% ipython --no-banner

In [1]: import numpy as np

In [2]: from numpy import linalg as LA

In [3]: np.set_printoptions(precision=3, suppress=True, linewidth=200)

In [4]: W0 = np.array([[-2, -1, 2, 2, -1],
   ...:     [-1, -4, -1, 1, 1],
   ...:     [-3, -3, -3, 2, 3],
   ...:     [-4, -3, -4, 5, 5],
   ...:     [-1, -2, -7, 6, 3],
   ...:     [-1, -2, -6, 9, 0],
   ...:     [-1, 0, -7, 12, -2],
   ...:     [1, 3, -10, 11, 0],
   ...:     [1, 3, -11, 13, 2],
   ...:     [1, 4, -12, 12, -1],
   ...:     [3, 4, -11, 12, -2],
   ...:     [0, 2, -13, 10, -5]])

In [5]: P = W0 @ LA.solve(W0.T @ W0, W0.T)

In [6]: np.round(LA.eigvalsh(P), 3) + 0
Out[6]: array([0., 0., 0., 0., 0., 0., 0., 1., 1., 1., 1., 1.])

In [7]: np.allclose(P @ P, P)
Out[7]: True

In [8]: np.round(P @ W0[:, 1], 3) + 0
Out[8]: array([-1., -4., -3., -3., -2., -2.,  0.,  3.,  3.,  4.,  4.,  2.])

In [9]: round(np.trace(P), 3)
Out[9]: np.float64(5.0)

In [10]: other = np.c_[W0[:, :2] @ np.array([[0, -1], [3, 3]]), np.array([1, -4, -4, 3, 0, -4, 4, -5, 5, 3, -3, -4])]

In [11]: other
Out[11]: 
array([[ -3,  -1,   1],
       [-12, -11,  -4],
       [ -9,  -6,  -4],
       [ -9,  -5,   3],
       [ -6,  -5,   0],
       [ -6,  -5,  -4],
       [  0,   1,   4],
       [  9,   8,  -5],
       [  9,   8,   5],
       [ 12,  11,   3],
       [ 12,   9,  -3],
       [  6,   6,  -4]])

In [12]: np.round(LA.lstsq(W0, other[:, 0])[0], 3) + 0
Out[12]: array([0., 3., 0., 0., 0.])

In [13]: np.round(LA.norm(other - W0 @ LA.lstsq(W0, other)[0], axis=0), 3) + 0
Out[13]: array([0.   , 0.   , 9.431])

In [14]: LA.matrix_rank(np.c_[W0, other])
Out[14]: np.int64(6)

In [15]: LA.matrix_rank(other)
Out[15]: np.int64(3)

In [16]: LA.norm(LA.qr(W0)[0].T @ other, axis=0) ** 2 / ((other ** 2).sum(axis=0) + 1e-12)
Out[16]: array([1.   , 1.   , 0.437])

In [17]: cov = np.cov(other, rowvar=False)

In [18]: np.polyfit(other[:, 1], other[:, 2], 1)
Out[18]: array([ 0.109, -0.758])

In [19]: cov.shape
Out[19]: (3, 3)

In [20]: print(other.std(axis=0))
[8.526 7.022 3.567]

In [21]: LA.eigvalsh(cov)[::-1]
Out[21]: array([132.962,  13.517,   0.482])

In [22]: round(float(np.corrcoef(other[:, 1], other[:, 2])[0, 1]), 3)
Out[22]: 0.215

In [23]: mat = np.load("block8.npy")

In [24]: print(mat)
[[-0.894 -0.447]
 [-0.447  0.894]]

In [25]: try:
    ...:     LA.cholesky(mat)
    ...: except LA.LinAlgError as e:
    ...:     print(e)
    ...: 
Matrix is not positive definite

In [26]: np.all(LA.eigvalsh(mat) > 0)
Out[26]: np.False_

In [27]: [round(float(LA.det(mat[:i, :i])), 2) + 0 for i in range(1, 3)]
Out[27]: [-0.89, -1.0]

In [28]: ev, evecs = LA.eig(mat)

In [29]: mat @ evecs[:, 0] - ev[0] * evecs[:, 0]
Out[29]: array([0., 0.])

In [30]: np.sort(LA.eigvals(mat @ mat))
Out[30]: array([1., 1.])

In [31]: np.sort(LA.eigvals(mat.T))
Out[31]: array([-1.,  1.])

In [32]: ev
Out[32]: array([-1.,  1.])

In [33]: np.sort(LA.eigvals(LA.inv(mat)))
Out[33]: array([-1.,  1.])

In [34]: print(np.sort(np.abs(LA.eigvals(mat))))
[1. 1.]

In [35]: np.round(LA.det(mat), 3)
Out[35]: np.float64(-1.0)

In [36]: LA.matrix_power(mat, 3)
Out[36]: 
array([[-0.894, -0.447],
       [-0.447,  0.894]])

In [37]: mat.inv()
---------------------------------------------------------------------------
AttributeError                            Traceback (most recent call last)
Cell In[37], line 1
----> 1 mat.inv()

AttributeError: 'numpy.ndarray' object has no attribute 'inv'

In [38]: np.round(np.abs(LA.eigvals(mat)).max(), 3)
Out[38]: np.float64(1.0)

In [39]: np.round(np.trace(mat), 3)
Out[39]: np.float64(0.0)

In [40]: print(np.round(mat @ mat, 3) + 0)
[[1. 0.]
 [0. 1.]]

In [41]: print(np.allclose(mat, mat.T))
True

In [42]: (mat + mat.T) / 2
Out[42]: 
array([[-0.894, -0.447],
       [-0.447,  0.894]])

In [43]: E = np.loadtxt("m.csv", delimiter=",")

In [44]: E
Out[44]: 
array([[ 0.,  0.,  0.,  0.],
       [ 0.,  0.,  0.,  0.],
       [ 0.,  0.,  0.,  0.],
       [ 0.,  0.,  0.,  0.],
       [ 0.,  0.,  0.,  0.],
       [ 0.,  0.,  0.,  0.],
       [ 5.,  0.,  6., -9.],
       [ 0.,  0.,  0.,  0.],
       [ 0.,  7.,  8., -7.],
       [ 0.,  0.,  0.,  0.],
       [-6., -7.,  3., -2.],
       [-4., -4.,  1., -1.],
       [-4., -4.,  1., -1.]])

In [45]: # rows 0 and 1 are equal

In [46]: Ac = E - E.mean(axis=1)
---------------------------------------------------------------------------
ValueError                                Traceback (most recent call last)
Cell In[46], line 1
----> 1 Ac = E - E.mean(axis=1)

ValueError: operands could not be broadcast together with shapes (13,4) (13,) 

In [47]: Ac = E - E.mean(axis=0)

In [48]: left, sv, Vh = LA.svd(Ac, full_matrices=False)

In [49]: LA.matrix_rank(Ac)
Out[49]: np.int64(4)

In [50]: print((np.sign(left[:, 0]) == np.sign(left[0, 0])).astype(int))
[1 1 1 1 1 1 0 1 0 1 1 1 1]

In [51]: round(float((sv ** 2).sum() ** 2 / (sv ** 4).sum()), 3)
Out[51]: 2.109

In [52]: Vh[0] * np.sign(Vh[0, np.abs(Vh[0]).argmax()])
Out[52]: array([-0.415, -0.551, -0.468,  0.552])

In [53]: print(np.searchsorted(np.cumsum(sv ** 2) / (sv ** 2).sum(), 0.9) + 1)
2
